In [1]: import numpy as np

In [2]: np.set_printoptions(precision=1, suppress=True, linewidth=140)

In [3]: tidy = lambda a: np.round(a, 1) + 0

In [4]: data = np.loadtxt("arr.csv", delimiter=",")

In [5]: print(data)
[[ 1.  2.  2.  2.  1.]
 [ 3.  4.  3.  2.  1.]
 [ 4.  5.  3.  4.  1.]
 [ 5.  5.  4.  6.  3.]
 [ 7.  6.  6.  6.  5.]
 [ 8.  6.  6.  8.  5.]
 [ 9.  8.  8.  9.  7.]
 [10. 10.  8. 10.  8.]
 [11. 10. 10. 12.  8.]
 [13. 11. 10. 14.  9.]
 [13. 12. 11. 14. 11.]
 [15. 14. 11. 14. 12.]
 [15. 15. 11. 15. 13.]
 [15. 16. 11. 15. 13.]
 [15. 17. 11. 15. 13.]]

In [6]: basis = data[[10, 1]].astype(float)

In [7]: for _ in range(5):
   ...:     labels = np.linalg.norm(data[:, None] - basis, axis=-1).argmin(axis=1)
   ...:     basis = np.array([data[labels == j].mean(axis=0) for j in range(2)])
   ...: 

In [8]: print(labels)
[1 1 1 1 1 1 0 0 0 0 0 0 0 0 0]

In [9]: print(np.abs(basis[1] - basis[0]).argmax())
3

In [10]: d = np.linalg.norm(data[:, None] - data[None], axis=-1)

In [11]: print(tidy(np.linalg.norm(data - data.mean(axis=0), axis=1)))
[16.1 13.9 12.1  9.3  6.4  5.   1.8  1.1  3.7  6.4  7.8 10.1 11.5 12.  12.6]

In [12]: print(np.linalg.matrix_rank(d ** 2))
7

In [13]: print(tidy(d[:5, :5]))
[[ 0.   3.   4.8  7.  10. ]
 [ 3.   0.   2.4  5.1  7.8]
 [ 4.8  2.4  0.   3.2  6.2]
 [ 7.   5.1  3.2  0.   3.6]
 [10.   7.8  6.2  3.6  0. ]]

In [14]: print(d[4].round(6).argsort(kind="stable")[:4])
[4 5 3 6]

In [15]: Xs = data - data.mean(axis=0)

In [16]: V = np.linalg.svd(Xs)[2][:1]

In [17]: M2 = Xs - Xs @ V.T @ V

In [18]: print(tidy((Xs @ V.T).std(axis=0)))
[9.6]

In [19]: print(tidy(np.diag(V.T @ V)))
[0.2 0.2 0.1 0.2 0.2]

In [20]: print(tidy(np.cov(Xs @ V.T, rowvar=False)))
98.3

In [21]: mat = np.load("block1.npy")

In [22]: print(mat)
[[ 23  20   5  14]
 [ 30  22   4  10]
 [-22 -13  -1  -1]
 [ 14   4  -2  -8]
 [ 30  22   4  10]
 [ -9 -16  -7 -22]
 [-30 -22  -4 -10]]

In [23]: print(np.abs(np.diag(np.linalg.qr(mat)[1])) > 1e-9)
[ True  True False False]

In [24]: np.linalg.inv(mat)
LinAlgError: Last 2 dimensions of the array must be square


In [25]: print(tidy(mat @ np.linalg.pinv(mat) @ mat))
[[ 23.  20.   5.  14.]
 [ 30.  22.   4.  10.]
 [-22. -13.  -1.  -1.]
 [ 14.   4.  -2.  -8.]
 [ 30.  22.   4.  10.]
 [ -9. -16.  -7. -22.]
 [-30. -22.  -4. -10.]]

In [26]: M2 = mat / np.linalg.norm(mat, axis=1, keepdims=True)

In [27]: cov = M2 @ M2.T

In [28]: print(tidy(np.linalg.norm(M2, axis=1)))
[1. 1. 1. 1. 1. 1. 1.]

In [29]: print(tidy(np.degrees(np.arccos(np.clip(cov[5, 2], -1, 1)))))
54.8

In [30]: print((np.abs(cov) > 0.9).astype(int))
[[1 1 1 0 1 0 1]
 [1 1 1 0 1 0 1]
 [1 1 1 0 1 0 1]
 [0 0 0 1 0 0 0]
 [1 1 1 0 1 0 1]
 [0 0 0 0 0 1 0]
 [1 1 1 0 1 0 1]]

In [31]: print(tidy(cov))
[[ 1.   1.  -0.9  0.5  1.  -0.9 -1. ]
 [ 1.   1.  -1.   0.6  1.  -0.8 -1. ]
 [-0.9 -1.   1.  -0.8 -1.   0.6  1. ]
 [ 0.5  0.6 -0.8  1.   0.6  0.  -0.6]
 [ 1.   1.  -1.   0.6  1.  -0.8 -1. ]
 [-0.9 -0.8  0.6  0.  -0.8  1.   0.8]
 [-1.  -1.   1.  -0.6 -1.   0.8  1. ]]

In [32]: print((cov - 2 * np.eye(7)).round(6).argmax(axis=1))
[1 4 6 1 1 6 2]

In [33]: print(np.argwhere(np.triu(np.abs(cov) > 0.95, 1)))
[[0 1]
 [0 4]
 [0 6]
 [1 2]
 [1 4]
 [1 6]
 [2 4]
 [2 6]
 [4 6]]

In [34]: X = np.load("m.npy")

In [35]: print(tidy(X))
[[ 1.   0.7  0.   0.  -0.5  1.3 -0.8]
 [ 0.8  0.8 -0.6 -1.2  0.  -0.9  0.2]
 [ 1.1 -0.1  1.5  0.4  0.2 -0.7  0.1]
 [-0.4  1.6  0.2  0.7  0.   0.1  0.9]
 [ 0.2  0.4 -0.8  1.   0.9 -0.6 -1. ]
 [ 0.8 -0.4 -0.5  0.   1.2  0.7  1.1]
 [-0.7  0.4  0.8 -0.9  1.2  0.4 -0.6]]

In [36]: x = np.array([1, 3, 0, 3, -2, -3, -3])

In [37]: y = X @ x

In [38]: beta, lr = np.zeros(7), 1 / np.linalg.norm(X, 2) ** 2

In [39]: for i in range(12):
    ...:     beta -= lr * X.T @ (X @ beta - y)
    ...:     if i % 2 == 0: print(i, round(np.linalg.norm(X @ beta - y), 1))
    ...: 
0 0.0
2 0.0
4 0.0
6 0.0
8 0.0
10 0.0

In [40]: print(tidy(beta))
[ 1.  3.  0.  3. -2. -3. -3.]

In [41]: print(tidy(np.linalg.cond(X)))
1.0
